$ python3 -q
>>> import numpy as np
>>> from numpy import linalg as LA
>>> np.set_printoptions(precision=3, suppress=True, linewidth=120, floatmode="fixed")
>>> mat = np.load("test3.npy")
>>> mat
array([[ 0.012,  0.035, -0.034],
       [-3.356, -2.393, -5.902],
       [ 0.061, -0.055, -0.010],
       [-1.722, -1.127, -2.862],
       [-1.708, -1.301, -2.874],
       [-0.011,  0.052,  0.007],
       [ 0.033, -0.030, -0.073],
       [-1.597, -1.247, -2.847],
       [-1.600, -1.135, -2.974],
       [ 0.050,  0.004,  0.083],
       [-3.389, -2.394, -5.844],
       [-1.801, -1.110, -2.892],
       [-3.278, -2.341, -5.794],
       [ 0.057,  0.033, -0.039],
       [ 0.049, -0.041, -0.019],
       [ 0.034, -0.061,  0.000],
       [-1.656, -1.250, -2.951],
       [-1.715, -1.180, -2.930],
       [-1.689, -1.173, -2.898],
       [-0.023, -0.035, -0.124],
       [-1.647, -1.190, -2.932],
       [-0.030,  0.013, -0.013],
       [-0.037,  0.036, -0.061],
       [-0.009,  0.011, -0.073],
       [-1.694, -1.187, -2.966],
       [-3.452, -2.457, -5.778],
       [-3.448, -2.430, -5.773],
       [-1.713, -1.326, -2.869],
       [-0.042,  0.043, -0.006]])
>>> Ac = mat - mat.mean(axis=0)
>>> U, sv, Vt = LA.svd(Ac, full_matrices=False)
>>> np.searchsorted(np.cumsum(sv ** 2) / (sv ** 2).sum(), 0.9) + 1
np.int64(1)
>>> np.abs(U[:, 0]).argmax()
np.int64(1)
>>> C2 = np.cov(mat, rowvar=False)
>>> np.median(mat, axis=0)
array([-1.600, -1.127, -2.862])
>>> print(np.argsort(-mat.std(axis=0).round(6), kind="stable"))
[2 0 1]
>>> Ac = mat - mat.mean(axis=0)
>>> evecs = LA.svd(Ac)[2][:1]
>>> B = Ac - Ac @ evecs.T @ evecs
>>> print((Ac @ evecs.T).std(axis=0))
[2.629]
>>> LA.norm(B, axis=1).round(6).argmax()
np.int64(11)
>>> B.std(axis=0)
array([0.044, 0.050, 0.030])
>>> data = np.array([[0.0, 2.0, 0.0, 0.0, 0.0],
...     [2.0, 0.0, 2.0, 0.0, 0.0],
...     [0.0, 2.0, 2.0, 2.0, 0.0],
...     [0.0, 0.0, 2.0, 2.0, 2.0],
...     [0.0, 0.0, 0.0, 2.0, 2.0]])
>>> data
array([[0.000, 2.000, 0.000, 0.000, 0.000],
       [2.000, 0.000, 2.000, 0.000, 0.000],
       [0.000, 2.000, 2.000, 2.000, 0.000],
       [0.000, 0.000, 2.000, 2.000, 2.000],
       [0.000, 0.000, 0.000, 2.000, 2.000]])
>>> ev, evecs = LA.eigh(data)
>>> (ev > 1e-8).sum(), (ev < -1e-8).sum()
(np.int64(3), np.int64(2))
>>> np.round(evecs.T @ evecs, 3) + 0
array([[1.000, 0.000, 0.000, 0.000, 0.000],
       [0.000, 1.000, 0.000, 0.000, 0.000],
       [0.000, 0.000, 1.000, 0.000, 0.000],
       [0.000, 0.000, 0.000, 1.000, 0.000],
       [0.000, 0.000, 0.000, 0.000, 1.000]])
>>> np.abs(evecs[:, -1]).round(6).argmax()
np.int64(3)
>>> np.round(evecs @ np.diag(ev) @ evecs.T, 3) + 0
array([[0.000, 2.000, 0.000, 0.000, 0.000],
       [2.000, 0.000, 2.000, 0.000, 0.000],
       [0.000, 2.000, 2.000, 2.000, 0.000],
       [0.000, 0.000, 2.000, 2.000, 2.000],
       [0.000, 0.000, 0.000, 2.000, 2.000]])
>>> LA.svd(data, compute_uv=False)
array([5.113, 3.013, 2.636, 1.179, 0.668])
>>> LA.eigvalsh(data + 4 * np.eye(5))
array([1.364, 3.332, 5.179, 7.013, 9.113])
>>> print(np.abs(evecs[:, -1]))
[0.105 0.269 0.583 0.638 0.410]
